% ipython --no-banner

In [1]: import numpy as np

In [2]: np.set_printoptions(precision=2, suppress=True, linewidth=160)

In [3]: mat = np.diag(np.array([1, 1, 1, 1]))

In [4]: mat
Out[4]: 
array([[1, 0, 0, 0],
       [0, 1, 0, 0],
       [0, 0, 1, 0],
       [0, 0, 0, 1]])

In [5]: ev, V = np.linalg.eigh(mat)

In [6]: np.unique(ev.round(6) + 0, return_counts=True)[1]
Out[6]: array([4])

In [7]: (ev > 1e-8).sum(), (ev < -1e-8).sum()
Out[7]: (np.int64(4), np.int64(0))

In [8]: print(V.T @ mat @ V)
[[1. 0. 0. 0.]
 [0. 1. 0. 0.]
 [0. 0. 1. 0.]
 [0. 0. 0. 1.]]

In [9]: ev.sum(), np.trace(mat)
Out[9]: (np.float64(4.0), np.int64(4))

In [10]: np.linalg.eigvalsh(mat @ mat)
Out[10]: array([1., 1., 1., 1.])

In [11]: np.linalg.svd(mat, compute_uv=False)
Out[11]: array([1., 1., 1., 1.])

In [12]: rng = np.random.default_rng(42)

In [13]: X = np.array([[-1, -2, 1, 2],
    ...:     [3, -3, 0, 0],
    ...:     [-3, -2, 2, 2],
    ...:     [-1, 0, 0, 2],
    ...:     [2, 1, 2, -2]]) * (rng.random((5, 4)) < 0.3)

In [14]: X
Out[14]: 
array([[ 0,  0,  0,  0],
       [ 3,  0,  0,  0],
       [-3,  0,  0,  0],
       [ 0,  0,  0,  2],
       [ 0,  1,  0,  0]])

In [15]: A2 = np.array([[3, 2, 1], [3, 1, 3]])

In [16]: cent = np.kron(A2, X)

In [17]: print(round(float(np.linalg.norm(cent, 2)), 2), round(float(np.linalg.norm(A2, 2) * np.linalg.norm(X, 2)), 2))
23.52 23.52

In [18]: np.linalg.matrix_rank(cent)
Out[18]: np.int64(6)

In [19]: cent.shape
Out[19]: (10, 12)

In [20]: U, s, VT = np.linalg.svd(X)

In [21]: s
Out[21]: array([4.24, 2.  , 1.  , 0.  ])

In [22]: A2 = U[:, :3] @ np.diag(s[:3]) @ VT[:3]

In [23]: np.linalg.matrix_rank(X, rtol=0.05)
Out[23]: np.int64(3)

In [24]: np.abs(X - A2).max()
Out[24]: np.float64(0.0)

In [25]: print(np.linalg.matrix_rank(X, rtol=0.1))
3

In [26]: print(np.linalg.cond(X) > 100)
True

In [27]: rk = np.linalg.matrix_rank(X)

In [28]: rk
Out[28]: np.int64(3)

In [29]: null = np.linalg.svd(X)[2][rk:].T

In [30]: [int(np.linalg.matrix_rank(np.delete(X, i, axis=0))) for i in range(5)]
Out[30]: [3, 3, 3, 2, 2]

In [31]: np.linalg.matrix_rank(X.T @ X), np.linalg.matrix_rank(X @ X.T)
Out[31]: (np.int64(3), np.int64(3))

In [32]: print(X @ null)
[[0.]
 [0.]
 [0.]
 [0.]
 [0.]]

In [33]: [int(np.linalg.matrix_rank(X[:i])) for i in range(1, len(X) + 1)]
Out[33]: [0, 1, 1, 2, 3]

In [34]: X @ X.T
Out[34]: 
array([[ 0,  0,  0,  0,  0],
       [ 0,  9, -9,  0,  0],
       [ 0, -9,  9,  0,  0],
       [ 0,  0,  0,  4,  0],
       [ 0,  0,  0,  0,  1]])

In [35]: np.linalg.norm(X, axis=0)
Out[35]: array([4.24, 1.  , 0.  , 2.  ])

In [36]: K = np.load("data.npy")

In [37]: K
Out[37]: 
array([[ -3.09,   7.86,  12.25],
       [-16.17,  19.72,  13.65],
       [  6.94,  -8.  ,  -3.91],
       [ -7.82,   8.67,   5.34],
       [-12.67,   9.41,   3.53],
       [-17.96,  20.84,  13.57],
       [ -5.56,   5.04,   3.5 ],
       [ -2.38,   0.66,  -0.38],
       [-17.54,  21.77,  15.18],
       [ 21.41, -27.05, -20.45],
       [  9.38, -16.09, -15.54],
       [-15.18,  20.93,  19.7 ],
       [  3.19,  -3.54,  -7.69],
       [ -5.76,   9.65,   8.76],
       [  7.34,  -5.71,  -0.4 ],
       [ -3.07,   3.88,   2.69],
       [-21.81,  20.48,  10.87],
       [  1.28,  -1.1 ,  -0.81]])

In [38]: D = np.linalg.norm(K[:, None] - K[None], axis=-1)

In [39]: D[:5, :5]
Out[39]: 
array([[ 0.  , 17.71, 24.76,  8.41, 13.05],
       [17.71,  0.  , 40.14, 16.15, 14.86],
       [24.76, 40.14,  0.  , 24.11, 27.26],
       [ 8.41, 16.15, 24.11,  0.  ,  5.23],
       [13.05, 14.86, 27.26,  5.23,  0.  ]])

In [40]: D.shape
Out[40]: (18, 18)

In [41]: np.linalg.matrix_rank(D ** 2)
Out[41]: np.int64(5)

In [42]: print(D.mean(axis=1).argmax())
9

In [43]: np.unravel_index(D.round(6).argmax(), D.shape)
Out[43]: (np.int64(9), np.int64(11))

In [44]: (D + 1e9 * np.eye(18)).round(6).argmin(axis=1)
Out[44]: array([13,  5, 14, 13,  3,  8, 15, 17,  5, 10,  2,  8,  2,  3,  2,  6,  5,  7])
